>>> import numpy as np
>>> np.set_printoptions(suppress=True, linewidth=100)
>>> W0 = np.load("arr.npy")
>>> W0
array([[-0.2,  0.3,  0.5, -1. ,  0.6],
       [-0.6,  0.8,  1.7,  0.8,  0.1],
       [-0.1,  0.5, -0.2, -0.6, -1.6],
       [-0.3,  0.5, -0.9,  0. ,  0.5],
       [-0.3,  0.9,  0.1,  0.8,  0.6]])
>>> rng = np.random.default_rng(988)
>>> z = rng.permutation(5)
>>> z
array([0, 4, 2, 1, 3])
>>> Y = W0[z][:, z]
>>> np.allclose(Y, W0)
False
>>> np.diag(Y)
array([-0.2,  0.6, -0.2,  0.8,  0. ])
>>> np.round(np.linalg.det(Y), 3), round(float(np.linalg.det(W0[z])), 3)
(np.float64(1.505), 1.505)
>>> (W0 + W0.T) / 2
array([[-0.2 , -0.15,  0.2 , -0.65,  0.15],
       [-0.15,  0.8 ,  1.1 ,  0.65,  0.5 ],
       [ 0.2 ,  1.1 , -0.2 , -0.75, -0.75],
       [-0.65,  0.65, -0.75,  0.  ,  0.65],
       [ 0.15,  0.5 , -0.75,  0.65,  0.6 ]])
>>> np.round(np.linalg.det(W0), 3)
np.float64(1.505)
>>> np.allclose(W0 @ W0.T, W0.T @ W0)
False
>>> round(float(np.abs(np.linalg.eigvals(W0)).max()), 3)
1.462
>>> np.round(np.sort(np.abs(np.linalg.eigvals(W0))), 3)
array([0.673, 1.011, 1.23 , 1.23 , 1.462])
>>> P = np.triu(np.array([[2, -2, 1, 2, 0],
...     [-2, 0, 1, 1, 0],
...     [-1, 1, 1, -1, -1],
...     [0, -1, -2, 1, 2],
...     [-2, 2, 2, -1, 1]]), 1) + np.eye(5)
>>> Y = P @ W0 @ np.linalg.inv(P)
>>> round(np.linalg.det(Y), 3)
np.float64(1.505)
>>> np.linalg.matrix_rank(Y)
np.int64(5)
